>>> import numpy as np
>>> np.set_printoptions(suppress=True, linewidth=160)
>>> Q, _ = np.linalg.qr(np.array([[-0.2, 0.8], [-1.1, 1.2], [-0.2, -1.4]]))
>>> K = Q @ Q.T
>>> print(K.round(1))
[[ 0.2  0.2 -0.3]
 [ 0.2  0.9  0.1]
 [-0.3  0.1  0.9]]
>>> print(np.argsort(-np.linalg.norm(K, axis=0).round(6), kind="stable")[:3])
[1 2 0]
>>> print(round(np.linalg.norm(K, 2) / np.linalg.norm(K), 1))
0.7
>>> hat = np.triu(np.array([[8, -2, 4], [-6, 0, -6], [3, 5, -1]]), 1) + np.eye(3)
>>> A2 = hat @ K @ np.linalg.inv(hat)
>>> print(np.round(np.poly(A2), 1) + 0)
[ 1. -2.  1.  0.]
>>> print(np.linalg.matrix_rank(A2))
2
>>> print(A2.round(1))
[[ -1.5  -4.3 -16.9]
 [  2.    4.5  13.9]
 [ -0.3  -0.5  -1.1]]
>>> print(round(np.linalg.det(A2), 1))
0.0
>>> evals, vecs = np.linalg.eigh(K)
>>> vec = np.array([2, 4, 7])
>>> print(np.round(np.abs(K).sum(axis=1).max(), 1), np.abs(evals).max())
1.3 1.0
>>> print(np.round(vecs * np.abs(evals) @ vecs.T, 1))
[[ 0.2  0.2 -0.3]
 [ 0.2  0.9  0.1]
 [-0.3  0.1  0.9]]
>>> print(np.round(vecs * np.maximum(evals, 0) @ vecs.T, 1))
[[ 0.2  0.2 -0.3]
 [ 0.2  0.9  0.1]
 [-0.3  0.1  0.9]]
>>> A2 = K / np.linalg.norm(K, axis=1, keepdims=True)
>>> gram = A2 @ A2.T
>>> print(gram[0].round(1))
[ 1.   0.5 -0.8]
>>> print(gram.round(1))
[[ 1.   0.5 -0.8]
 [ 0.5  1.   0.1]
 [-0.8  0.1  1. ]]
>>> vec = np.array([-5, -2, -3])
>>> print(round((vec - K @ vec) @ (K @ vec), 1))
0.0
>>> print(np.round(K @ K @ vec, 1))
[-0.3 -3.2 -1.3]
>>> print(np.trace(K))
2.0
>>> print(np.round(K @ vec, 1))
[-0.3 -3.2 -1.3]
>>> print(np.round(np.eye(3) - K, 1))
[[ 0.8 -0.2  0.3]
 [-0.2  0.1 -0.1]
 [ 0.3 -0.1  0.1]]
>>> rng = np.random.default_rng(29)
>>> idx = rng.integers(0, 2, 3)
>>> m1 = np.triu((idx[:, None] == idx) & (rng.random((3, 3)) < 0.8), 1).astype(int)
>>> m1 += m1.T
>>> print(m1)
[[0 0 1]
 [0 0 0]
 [1 0 0]]
>>> rank = np.linalg.matrix_rank(m1)
>>> print(rank)
2
>>> ns = np.linalg.svd(m1)[2][rank:].T
>>> print(m1 @ ns)
[[0.]
 [0.]
 [0.]]
>>> print(ns @ ns.T)
[[0. 0. 0.]
 [0. 1. 0.]
 [0. 0. 0.]]
>>> print([int(np.linalg.matrix_rank(np.delete(m1, i, axis=0))) for i in range(3)])
[1, 2, 1]
